$ ipython --no-banner

In [1]: import numpy as np

In [2]: np.set_printoptions(precision=1, suppress=True, linewidth=100, legacy="1.25")

In [3]: out = np.array([[2, 1, 1], [2, -2, 0], [0, -2, 2]])

In [4]: W0 = np.triu(out)

In [5]: W0
Out[5]: 
array([[ 2,  1,  1],
       [ 0, -2,  0],
       [ 0,  0,  2]])

In [6]: hat = np.triu(np.array([[-2, 1, 5], [2, -2, -5], [-3, -2, -3]]), 1) + np.eye(3)

In [7]: out = hat @ W0 @ np.linalg.inv(hat)

In [8]: round(float(np.linalg.det(out)), 1)
Out[8]: -8.0

In [9]: np.linalg.matrix_rank(out)
Out[9]: 3

In [10]: np.poly(out)
Out[10]: array([ 1., -2., -4.,  8.])

In [11]: vals, V = np.linalg.eig(W0)

In [12]: print(np.sort(np.linalg.eigvals(np.linalg.inv(W0))))
[-0.5  0.5  0.5]

In [13]: print(W0 @ V[:, 0] - vals[0] * V[:, 0])
[0. 0. 0.]

In [14]: np.prod(vals)
Out[14]: -8.0

In [15]: np.sort(np.linalg.eigvals(W0.T))
Out[15]: array([-2.,  2.,  2.])

In [16]: np.sort(np.linalg.eigvals(W0 @ W0))
Out[16]: array([4., 4., 4.])

In [17]: vals
Out[17]: array([ 2., -2.,  2.])

In [18]: mat = np.array([[4.0, 1.0, 1.0, 1.0],
    ...:     [1.0, 4.0, 1.0, 1.0],
    ...:     [1.0, 1.0, 4.0, 1.0],
    ...:     [1.0, 1.0, 1.0, 4.0]])

In [19]: Q, r_ = np.linalg.qr(mat)

In [20]: Q
Out[20]: 
array([[-0.9,  0.3,  0.2, -0.2],
       [-0.2, -0.9,  0.2, -0.2],
       [-0.2, -0.1, -1. , -0.2],
       [-0.2, -0.1, -0.1,  1. ]])

In [21]: np.abs(np.diag(r_))
Out[21]: array([4.4, 3.7, 3.5, 3.4])

In [22]: print(Q @ r_)
[[4. 1. 1. 1.]
 [1. 4. 1. 1.]
 [1. 1. 4. 1.]
 [1. 1. 1. 4.]]

In [23]: arr = np.loadtxt("out4.csv", delimiter=",")

In [24]: arr
Out[24]: 
array([[ -7.,   3.,   3.],
       [  3., -10.,   1.],
       [  2.,   1.,   1.]])

In [25]: vals, V = np.linalg.eig(arr)

In [26]: np.sort(np.linalg.eigvals(arr.T))
Out[26]: array([-11.9,  -6.1,   2. ])

In [27]: vals
Out[27]: array([-11.9,  -6.1,   2. ])

In [28]: np.sort(np.linalg.eigvals(np.linalg.inv(arr)))
Out[28]: array([-0.2, -0.1,  0.5])

In [29]: np.sort(np.linalg.eigvals(arr @ arr))
Out[29]: array([  3.9,  37.3, 140.8])

In [30]: out = np.array([[2, 2], [1, 2]])

In [31]: basis = np.kron(out, arr)

In [32]: basis.shape
Out[32]: (6, 6)

In [33]: out = np.array([[-3, -1, 1], [0, 1, 1], [2, -1, 1]])

In [34]: np.einsum("ij->j", arr)
Out[34]: array([-2., -6.,  5.])

In [35]: np.vstack([arr, out.T]).shape
Out[35]: (6, 3)

In [36]: K = np.array([[3.0, 5.0, 0.0, 0.0],
    ...:     [5.0, 1.0, 5.0, 0.0],
    ...:     [0.0, 5.0, 2.0, 5.0],
    ...:     [0.0, 0.0, 5.0, 3.0]])

In [37]: vals, V = np.linalg.eig(K)

In [38]: np.sort(np.linalg.eigvals(K @ K))
Out[38]: array([  0.3,  32.6,  38.8, 101.3])

In [39]: np.sort(np.linalg.eigvals(np.linalg.inv(K)))
Out[39]: array([-1.9, -0.2,  0.1,  0.2])

In [40]: np.sort(np.linalg.eigvals(K.T))
Out[40]: array([-6.2, -0.5,  5.7, 10.1])

In [41]: np.round(np.prod(vals), 1)
Out[41]: 193.0

In [42]: vals
Out[42]: array([-6.2, -0.5, 10.1,  5.7])

In [43]: U, sv, VT = np.linalg.svd(K)

In [44]: np.argmax(sv[:-1] / (sv[1:] + 1e-6)) + 1
Out[44]: 3

In [45]: sv
Out[45]: array([10.1,  6.2,  5.7,  0.5])

In [46]: out = U[:, :3] @ np.diag(sv[:3]) @ VT[:3]

In [47]: out
Out[47]: 
array([[ 3.2,  4.9, -0.1,  0.2],
       [ 4.9,  1.1,  5.1, -0.1],
       [-0.1,  5.1,  2.1,  4.9],
       [ 0.2, -0.1,  4.9,  3.2]])

In [48]: np.linalg.matrix_rank(out)
Out[48]: 3

In [49]: np.linalg.matrix_rank(K, rtol=0.05)
Out[49]: 4

In [50]: np.round(np.linalg.norm(K - out) / np.linalg.norm(K), 1)
Out[50]: 0.0

In [51]: vals, V = np.linalg.eigh(K)

In [52]: (vals > 1e-8).sum(), (vals < -1e-8).sum()
Out[52]: (2, 2)

In [53]: np.linalg.eigvalsh(K @ K)
Out[53]: array([  0.3,  32.6,  38.8, 101.3])

In [54]: np.round(V.T @ V, 1) + 0
Out[54]: 
array([[1., 0., 0., 0.],
       [0., 1., 0., 0.],
       [0., 0., 1., 0.],
       [0., 0., 0., 1.]])

In [55]: print(vals)
[-6.2 -0.5  5.7 10.1]

In [56]: out = K / np.sqrt((K ** 2).mean(axis=1, keepdims=True))

In [57]: out[0]
Out[57]: array([1. , 1.7, 0. , 0. ])

In [58]: np.linalg.matrix_rank(out) == np.linalg.matrix_rank(K)
Out[58]: True

In [59]: np.linalg.matrix_rank(K - K.mean(axis=1, keepdims=True))
Out[59]: 3

In [60]: E = np.load("block12.npy")

In [61]: E
Out[61]: 
array([[ 18,   0,   1],
       [ -2,  -6,  -2],
       [  2,  -2, -11]])

In [62]: f = np.array([0, -2, 1])

In [63]: out = E + np.outer(f, np.eye(3)[2])

In [64]: round(float(np.linalg.det(out) / np.linalg.det(E)), 1), round(float(1 + np.linalg.solve(E, f)[2]), 1)
Out[64]: (0.8, 0.8)

In [65]: np.linalg.matrix_rank(np.linalg.inv(out) - np.linalg.inv(E), tol=1e-8)
Out[65]: 1

In [66]: vec = np.array([-1, 1, 1])

In [67]: y = E @ vec

In [68]: y
Out[68]: array([-17,  -6, -15])

In [69]: print(np.linalg.solve(E, 5 * y))
[-5.  5.  5.]

In [70]: print(np.linalg.solve(E, y))
[-1.  1.  1.]

In [71]: np.round(np.linalg.solve(E, E[:, 0]), 1) + 0
Out[71]: array([1., 0., 0.])

In [72]: np.linalg.solve(E, y + E[:, 1])
Out[72]: array([-1.,  2.,  1.])

In [73]: np.allclose(mat, mat.T)
Out[73]: True

In [74]: print(mat @ mat)
[[19. 10. 10. 10.]
 [10. 19. 10. 10.]
 [10. 10. 19. 10.]
 [10. 10. 10. 19.]]

In [75]: print(np.trace(mat))
16.0

In [76]: (mat + mat.T) / 2
Out[76]: 
array([[4., 1., 1., 1.],
       [1., 4., 1., 1.],
       [1., 1., 4., 1.],
       [1., 1., 1., 4.]])

In [77]: assert mat == mat.T
ValueError: The truth value of an array with more than one element is ambiguous. Use a.any() or a.all()


In [78]: rng = np.random.default_rng(310790)

In [79]: z = rng.permutation(3)

In [80]: z
Out[80]: array([1, 2, 0])

In [81]: out = E[z][:, z]

In [82]: np.sort(np.abs(np.linalg.eigvals(out)))
Out[82]: array([ 5.3, 11.7, 18.1])

In [83]: np.trace(out)
Out[83]: 1

In [84]: np.round(np.linalg.det(out), 1), round(np.linalg.det(E[z]), 1)
Out[84]: (1132.0, 1132.0)

In [85]: Q = E.astype(float).copy()

In [86]: for j in range(3):
    ...:     Q[:, j] -= Q[:, :j] @ (Q[:, :j].T @ Q[:, j])
    ...:     Q[:, j] /= np.linalg.norm(Q[:, j])
    ...: 

In [87]: np.round(Q.T @ E, 1) + 0
Out[87]: 
array([[18.2,  0.4,  0. ],
       [ 0. ,  6.3,  5.4],
       [ 0. ,  0. ,  9.8]])

In [88]: data = np.eye(4, dtype=int)[rng.permutation(4)]

In [89]: data
Out[89]: 
array([[0, 1, 0, 0],
       [0, 0, 1, 0],
       [0, 0, 0, 1],
       [1, 0, 0, 0]])

In [90]: Q, r_ = np.linalg.qr(data)

In [91]: np.trace(Q @ Q.T)
Out[91]: 4.0

In [92]: print(Q.shape, r_.shape)
(4, 4) (4, 4)

In [93]: np.abs(np.diag(r_))
Out[93]: array([1., 1., 1., 1.])

In [94]: Q
Out[94]: 
array([[ 0., -1.,  0.,  0.],
       [-0.,  0., -1.,  0.],
       [-0., -0.,  0., -1.],
       [-1.,  0.,  0.,  0.]])

In [95]: data @ data.T
Out[95]: 
array([[1, 0, 0, 0],
       [0, 1, 0, 0],
       [0, 0, 1, 0],
       [0, 0, 0, 1]])

In [96]: np.linalg.svd(data, compute_uv=False)
Out[96]: array([1., 1., 1., 1.])

In [97]: print(data[:, 1] @ data[:, 3])
0

In [98]: out = np.array([[2, 0], [3, 1], [0, 1], [1, 0]])

In [99]: np.linalg.matrix_rank(data @ out)
Out[99]: 2

In [100]: np.linalg.matrix_rank(np.vstack([data, out.T]))
Out[100]: 4

In [101]: print(np.vstack([data, out.T]).shape)
(6, 4)

In [102]: np.einsum("ik,kj->ji", data, out)
Out[102]: 
array([[3, 0, 1, 2],
       [1, 1, 0, 0]])

In [103]: feats = np.loadtxt("test17.csv", delimiter=",")

In [104]: print(feats.round(1) + 0)
[[-0.7 -0.6 -0.3  0.4]
 [-0.3 -0.4  0.2 -0.8]
 [ 0.2  0.  -0.9 -0.3]
 [ 0.7 -0.7  0.1  0.1]]

In [105]: print(np.sort(np.abs(np.linalg.eigvals(feats))))
[1. 1. 1. 1.]

In [106]: np.allclose(feats, feats.T)
Out[106]: False

In [107]: print(np.round((feats + feats.T) / 2, 1) + 0)
[[-0.7 -0.4  0.   0.5]
 [-0.4 -0.4  0.1 -0.8]
 [ 0.   0.1 -0.9 -0.1]
 [ 0.5 -0.8 -0.1  0.1]]

In [108]: np.allclose(feats @ feats.T, feats.T @ feats)
Out[108]: True

In [109]: np.round(np.abs(np.linalg.eigvals(feats)).max(), 1)
Out[109]: 1.0

In [110]: print(np.round(np.linalg.matrix_power(feats, 2), 1) + 0)
[[ 0.8  0.3  0.4  0.3]
 [-0.2  0.9 -0.3  0. ]
 [-0.5  0.1  0.7  0.4]
 [-0.1 -0.2 -0.5  0.9]]

In [111]: np.round(feats @ feats, 1) + 0
Out[111]: 
array([[ 0.8,  0.3,  0.4,  0.3],
       [-0.2,  0.9, -0.3,  0. ],
       [-0.5,  0.1,  0.7,  0.4],
       [-0.1, -0.2, -0.5,  0.9]])

In [112]: np.round(np.linalg.det(feats), 1)
Out[112]: -1.0

In [113]: Q, r_ = np.linalg.qr(feats)

In [114]: np.allclose(r_.T @ r_, feats.T @ feats)
Out[114]: True

In [115]: np.trace(Q @ Q.T)
Out[115]: 4.0

In [116]: np.abs(np.diag(r_))
Out[116]: array([1., 1., 1., 1.])

In [117]: Q.round(1) + 0
Out[117]: 
array([[-0.7, -0.6, -0.3,  0.4],
       [-0.3, -0.4,  0.2, -0.8],
       [ 0.2,  0. , -0.9, -0.3],
       [ 0.7, -0.7,  0.1,  0.1]])

In [118]: np.round(Q @ r_, 1) + 0
Out[118]: 
array([[-0.7, -0.6, -0.3,  0.4],
       [-0.3, -0.4,  0.2, -0.8],
       [ 0.2,  0. , -0.9, -0.3],
       [ 0.7, -0.7,  0.1,  0.1]])

In [119]: Q = W0.astype(float).copy()

In [120]: for j in range(3):
     ...:     Q[:, j] -= Q[:, :j] @ (Q[:, :j].T @ Q[:, j])
     ...:     Q[:, j] /= np.linalg.norm(Q[:, j])
     ...: 

In [121]: Q.T @ Q
Out[121]: 
array([[1., 0., 0.],
       [0., 1., 0.],
       [0., 0., 1.]])

In [122]: Q, V = np.linalg.qr(feats[:, :1])[0], np.linalg.qr(feats[:, 1:])[0]

In [123]: sv = np.linalg.svd(Q.T @ V, compute_uv=False)

In [124]: round(float(np.linalg.norm(Q @ Q.T - V @ V.T, 2)), 1)
Out[124]: 1.0
